$ python3 -q
>>> import numpy as np
>>> from numpy import linalg as LA
>>> np.set_printoptions(precision=3, suppress=True, linewidth=160, legacy="1.25")
>>> def rd(a):
...     return np.round(a, 3) + 0
... 
>>> m1 = np.loadtxt("sample2.csv", delimiter=",")
>>> print(m1)
[[-2. -3.  0.  0.  0.  0.  0.  0.  0.  0.  0.  0.  0.  0.]
 [-3. -2. -3.  0.  0.  0.  0.  0.  0.  0.  0.  0.  0.  0.]
 [ 0. -3.  1. -3.  0.  0.  0.  0.  0.  0.  0.  0.  0.  0.]
 [ 0.  0. -3.  3. -3.  0.  0.  0.  0.  0.  0.  0.  0.  0.]
 [ 0.  0.  0. -3. -2. -3.  0.  0.  0.  0.  0.  0.  0.  0.]
 [ 0.  0.  0.  0. -3. -2. -3.  0.  0.  0.  0.  0.  0.  0.]
 [ 0.  0.  0.  0.  0. -3.  0. -3.  0.  0.  0.  0.  0.  0.]
 [ 0.  0.  0.  0.  0.  0. -3.  3. -3.  0.  0.  0.  0.  0.]
 [ 0.  0.  0.  0.  0.  0.  0. -3.  3. -3.  0.  0.  0.  0.]
 [ 0.  0.  0.  0.  0.  0.  0.  0. -3. -2. -3.  0.  0.  0.]
 [ 0.  0.  0.  0.  0.  0.  0.  0.  0. -3.  2. -3.  0.  0.]
 [ 0.  0.  0.  0.  0.  0.  0.  0.  0.  0. -3. -2. -3.  0.]
 [ 0.  0.  0.  0.  0.  0.  0.  0.  0.  0.  0. -3.  1. -3.]
 [ 0.  0.  0.  0.  0.  0.  0.  0.  0.  0.  0.  0. -3.  1.]]
>>> left, sigma, Vt = LA.svd(m1, full_matrices=False)
>>> print(rd(np.sqrt((sigma ** 2).sum())), rd(LA.norm(m1)))
17.088 17.088
>>> print((sigma > 1e-8).sum())
14
>>> print(np.allclose(left * sigma @ Vt, m1))
True
>>> u, g = m1[2], m1[7]
>>> print(u @ u)
19.0
>>> pr = (u @ g) / (u @ u) * u
>>> print(rd(LA.norm(u + g) ** 2 + LA.norm(u - g) ** 2))
92.0
>>> print((g - pr) @ u)
0.0
>>> print(LA.matrix_rank(np.outer(u, g)))
1
>>> print(g - pr)
[ 0.  0.  0.  0.  0.  0. -3.  3. -3.  0.  0.  0.  0.  0.]
>>> B = m1 / LA.norm(m1, axis=1, keepdims=True)
>>> cov = B @ B.T
>>> print(rd(cov[2]))
[ 0.573  0.147  1.    -0.53   0.44   0.     0.     0.     0.     0.     0.     0.     0.     0.   ]
>>> print(np.degrees(np.arccos(np.clip(cov[2, 9], -1, 1))))
90.0
>>> print(rd(LA.norm(B, axis=1)))
[1. 1. 1. 1. 1. 1. 1. 1. 1. 1. 1. 1. 1. 1.]
>>> x0 = np.array([-5, 2, -3, -5, 5, 4, 2, 2, 5, 5, -4, -2, 2, 5])
>>> h1 = np.maximum(m1 @ x0, 0)
>>> print(np.maximum(m1 @ (3 * x0), 0))
[12. 60. 18.  0.  0.  0.  0.  0.  0.  0.  0. 30.  0.  0.]
>>> print(np.flatnonzero(h1 > 1e-9))
[ 0  1  2 11]
>>> print(m1.T @ h1)
[-68. -70. -54. -18.   0.   0.   0.   0.   0.   0. -30. -20. -30.   0.]
>>> print(np.maximum(m1 @ x0, 0) - np.maximum(-m1 @ x0, 0))
[  4.  20.   6. -21.  -7. -29. -18. -15.  -6. -13. -17.  10.  -7.  -1.]
>>> t3 = np.stack([m1, 4 * m1, m1[::-1]])
>>> print(LA.matrix_rank(t3.reshape(3, -1)))
2
>>> print(t3.shape)
(3, 14, 14)
>>> print(rd(LA.norm(t3, axis=(1, 2))))
[17.088 68.352 17.088]
>>> W0 = np.loadtxt("x.csv", delimiter=",")
>>> print(W0)
[[ 2.536 -0.676  1.028 -2.482 -2.571  0.335  1.157  2.468 -0.562  1.468]
 [ 0.115  0.27  -0.458 -2.156 -3.009 -0.989  1.716  2.286  1.68   2.726]
 [-0.379  0.395 -0.192  0.652  0.379  0.263 -0.766  0.227  1.094 -0.44 ]
 [-0.037 -0.59   1.127  0.428 -2.096 -2.123  0.286 -0.269 -2.05  -0.662]
 [ 2.276 -0.68   1.089 -1.287 -2.702 -0.935  1.228  0.979 -2.455  0.27 ]
 [-2.544 -1.271  0.883  5.351  2.847 -2.438 -1.93  -6.625 -6.712 -5.74 ]
 [ 3.352  0.019 -0.85  -5.694 -4.628  0.749  3.575  4.95   2.137  5.264]
 [ 2.312 -0.926  1.148 -0.162  0.429  1.069 -0.326 -0.215 -2.711 -1.487]
 [ 0.301 -0.357  0.239 -0.671 -1.908 -0.906  0.623  0.541 -0.469  0.232]
 [-1.464  0.969 -0.935  0.013 -0.35  -0.822  0.138  0.338  2.515  0.888]
 [-1.576 -0.194  0.554  1.305  1.306 -0.697 -0.389 -2.016 -1.163 -0.82 ]
 [ 3.585 -0.491  2.418 -2.809 -4.152 -0.557  1.705  3.36  -1.222  1.623]]
>>> x0 = np.array([1, -6, -3, -9, 8, -9, -3, -3, -4, -1])
>>> print(W0 @ np.eye(10)[8])
[-0.562  1.68   1.094 -2.05  -2.455 -6.712  2.137 -2.711 -0.469  2.515 -1.163 -1.222]
>>> print(np.sign((W0 @ x0).round(6)))
[-1. -1. -1.  1.  1.  1. -1.  1. -1. -1.  1. -1.]
